% ipython --no-banner

In [1]: import numpy as np

In [2]: from numpy import linalg as LA

In [3]: np.set_printoptions(precision=3, suppress=True, linewidth=100, legacy="1.25")

In [4]: rnd = lambda a: np.round(a, 3) + 0

In [5]: arr = np.loadtxt("test10.csv", delimiter=",")

In [6]: print(arr)
[[32. 19. 25.]
 [15.  0. 25.]
 [ 0.  0.  0.]
 [ 2.  0. 15.]
 [ 0.  1.  3.]
 [32. 19. 25.]
 [27.  7. 29.]
 [ 0.  0.  0.]
 [15.  0. 25.]
 [20.  7. 21.]
 [20.  7. 21.]
 [ 8.  0. 17.]
 [ 0.  0.  0.]
 [ 0.  0.  7.]
 [ 0.  7.  0.]
 [ 1.  0.  9.]
 [ 0.  0.  7.]
 [ 3.  0. 21.]
 [11. 19.  1.]
 [ 9.  0. 23.]
 [ 0.  0.  1.]
 [ 1.  0.  9.]
 [ 0.  0.  0.]]

In [7]: # row 5 repeats row 0

In [8]: d = LA.norm(arr[:, None] - arr[None], axis=-1)

In [9]: print(LA.matrix_rank(d ** 2))
5

In [10]: print(np.unravel_index(d.round(6).argmax(), d.shape))
(0, 2)

In [11]: print(rnd(LA.norm(arr, axis=1)))
[44.833 29.155  0.    15.133  3.162 44.833 40.237  0.    29.155 29.833 29.833 18.788  0.     7.
  7.     9.055  7.    21.213 21.977 24.698  1.     9.055  0.   ]

In [12]: print(d.shape)
(23, 23)

In [13]: print(rnd(d[14]))
[42.344 29.983  7.    16.673  6.708 42.344 39.623  7.    29.983 29.    29.    20.05   7.     9.899
  0.    11.446  9.899 22.338 16.31  25.671  7.071 11.446  7.   ]

In [14]: print((d + 1e9 * np.eye(23)).round(6).argmin(axis=1))
[ 5  8  7 15 20  0  9  2  1 10  9 19  2 16  4 21 13  3 14 11  2 15  2]

In [15]: P = arr @ LA.solve(arr.T @ arr, arr.T)

In [16]: print(LA.matrix_rank(np.eye(23) - P))
20

In [17]: print(np.allclose(P @ P, P))
True

In [18]: x0 = np.array([0, 2, 2])

In [19]: print((arr * x0).sum(axis=1))
[88. 50.  0. 30.  8. 88. 72.  0. 50. 56. 56. 34.  0. 14. 14. 18. 14. 42. 40. 46.  2. 18.  0.]

In [20]: x0 @ arr
---------------------------------------------------------------------------
ValueError                                Traceback (most recent call last)
Cell In[20], line 1
----> 1 x0 @ arr

ValueError: matmul: Input operand 1 has a mismatch in its core dimension 0, with gufunc signature (n?,k),(k,m?)->(n?,m?) (size 23 is different from 3)

In [21]: J = np.array([[0.8, 1.2, -0.9, -0.1],
    ...:     [-0.6, 0.0, 0.1, 1.5],
    ...:     [-0.2, -3.0, 2.1, 2.2],
    ...:     [0.4, 2.4, 0.3, 0.9]])

In [22]: rng = np.random.default_rng(63843)

In [23]: idx = rng.permutation(4)

In [24]: print(idx)
[2 3 0 1]

In [25]: other = J[idx][:, idx]

In [26]: print(np.diag(other))
[2.1 0.9 0.8 0. ]

In [27]: print(rnd(np.sort(np.abs(LA.eigvals(other)))))
[1.484 1.484 1.584 2.588]

In [28]: print(np.allclose(other, J))
False

In [29]: print(np.trace(other))
3.8

In [30]: other = J + rng.integers(-2, 3, (4, 2)) @ rng.integers(-2, 3, (2, 4))

In [31]: print(other)
[[ 2.8  2.2 -0.9 -1.1]
 [ 1.4 -1.  -1.9  1.5]
 [-0.2 -7.  -1.9  4.2]
 [-1.6  3.4  2.3  0.9]]

In [32]: print(LA.matrix_rank(other - J, tol=1e-8))
2

In [33]: print(rnd(other - J))
[[ 2.  1.  0. -1.]
 [ 2. -1. -2.  0.]
 [ 0. -4. -4.  2.]
 [-2.  1.  2.  0.]]

In [34]: print(rnd(LA.svd(other - J, compute_uv=False)))
[6.814 3.684 0.    0.   ]

In [35]: print(rnd(LA.det(J.T)))
-9.029

In [36]: print(rnd(np.poly(J)))
[ 1.    -3.8    0.91   9.252 -9.029]

In [37]: u = np.array([2, 3, 2, 3])

In [38]: other = J + np.outer(u, np.eye(4)[2])

In [39]: print(other)
[[ 0.8  1.2  1.1 -0.1]
 [-0.6  0.   3.1  1.5]
 [-0.2 -3.   4.1  2.2]
 [ 0.4  2.4  3.3  0.9]]

In [40]: print(rnd(LA.det(other) / LA.det(J)), rnd(1 + LA.solve(J, u)[2]))
-0.176 -0.176

In [41]: A = np.load("m.npy")

In [42]: print(A)
[[ -3.604 -12.054  -1.321]
 [ -1.308  -7.695   0.403]
 [ -1.18   -7.444   0.479]
 [  0.61   -3.449   1.023]
 [  0.785  -2.814   0.924]
 [  0.815  -1.467   0.446]
 [  0.345  -0.48    0.058]
 [  0.024  -0.032   0.   ]
 [ -0.614   0.823   0.154]
 [ -0.745   1.007   0.225]
 [ -3.184   6.065   4.142]
 [ -4.784  13.064  11.152]]

In [43]: Q, r_ = LA.qr(A)

In [44]: print(rnd(Q @ r_))
[[ -3.604 -12.054  -1.321]
 [ -1.308  -7.695   0.403]
 [ -1.18   -7.444   0.479]
 [  0.61   -3.449   1.023]
 [  0.785  -2.814   0.924]
 [  0.815  -1.467   0.446]
 [  0.345  -0.48    0.058]
 [  0.024  -0.032   0.   ]
 [ -0.614   0.823   0.154]
 [ -0.745   1.007   0.225]
 [ -3.184   6.065   4.142]
 [ -4.784  13.064  11.152]]

In [45]: print(rnd(np.abs(np.diag(r_))))
[ 7.199 21.858  5.543]

In [46]: print(np.allclose(r_.T @ r_, A.T @ A))
True

In [47]: print(rnd(r_))
[[ 7.199 -3.674 -8.529]
 [ 0.    21.858  6.509]
 [ 0.     0.    -5.543]]

In [48]: print(rnd(Q.T @ Q))
[[1. 0. 0.]
 [0. 1. 0.]
 [0. 0. 1.]]

In [49]: print(Q.shape, r_.shape)
(12, 3) (3, 3)

In [50]: x0 = np.array([2, 3, 2])

In [51]: rhs = arr @ x0

In [52]: print(rhs)
[171.  80.   0.  34.   9. 171. 133.   0.  80. 103. 103.  50.   0.  14.  21.  20.  14.  48.  81.
  64.   2.  20.   0.]

In [53]: print(rnd(LA.solve(arr.T @ arr, arr.T @ rhs)))
[2. 3. 2.]

In [54]: print(rnd(LA.lstsq(arr, rhs)[0]))
[2. 3. 2.]

In [55]: rhs = rhs + 0.3 * rng.normal(size=23)

In [56]: print(rnd(rhs))
[171.139  80.234   0.495  33.696   8.771 171.114 132.926  -0.296  80.444 102.863 102.902  49.957
  -0.195  14.171  20.88   19.707  14.247  48.326  80.88   63.956   2.119  19.574  -0.097]

In [57]: beta, *_ = LA.lstsq(arr, rhs)

In [58]: print(rnd(beta))
[2.01  2.987 1.998]

In [59]: print([round(float(LA.norm(LA.solve(arr.T @ arr + lam * np.eye(3), arr.T @ rhs))), 2) for lam in (0, 1, 10, 100)])
[4.12, 4.11, 4.08, 3.88]

In [60]: print(rnd(arr.T @ (rhs - arr @ beta)))
[0. 0. 0.]

In [61]: W = np.array([[2, 1, 0, 2, 0], [1, -2, -1, 1, 1], [0, 3, -3, 0, 3]])

In [62]: beta = np.array([2, -3, 1, 3, 3])

In [63]: H = np.maximum(A @ W + beta, 0)

In [64]: print(rnd((H > 0).mean(axis=0)))
[0.667 0.5   0.667 0.75  0.75 ]

In [65]: print((H > 0).astype(int))
[[0 1 1 0 0]
 [0 1 1 0 0]
 [0 1 1 0 0]
 [0 1 1 1 1]
 [1 1 1 1 1]
 [1 1 1 1 1]
 [1 0 1 1 1]
 [1 0 1 1 1]
 [1 0 0 1 1]
 [1 0 0 1 1]
 [1 0 0 1 1]
 [1 0 0 1 1]]

In [66]: Z = np.array([[2, 0, 9], [2, 3, 4], [2, 1, 2], [5, 6, 5], [1, 9, 5]])

In [67]: print(W @ Z)
[[16 15 32]
 [ 2  8  9]
 [ 3 33 21]]

In [68]: print((H @ Z).round(6).argmax(axis=1))
[2 2 2 1 2 2 2 2 1 1 1 1]

In [69]: Z = A[[7, 8]].astype(float)

In [70]: for _ in range(7):
    ...:     idx = LA.norm(A[:, None] - Z, axis=-1).argmin(axis=1)
    ...:     Z = np.array([A[idx == j].mean(axis=0) for j in range(2)])
    ...: 

In [71]: print(idx)
[0 0 0 0 0 0 0 0 0 0 1 1]

In [72]: print(np.bincount(idx))
[10  2]

In [73]: print(rnd(Z[1] - Z[0]))
[-3.497 12.925  7.408]

In [74]: print(np.abs(Z[1] - Z[0]).argmax())
1
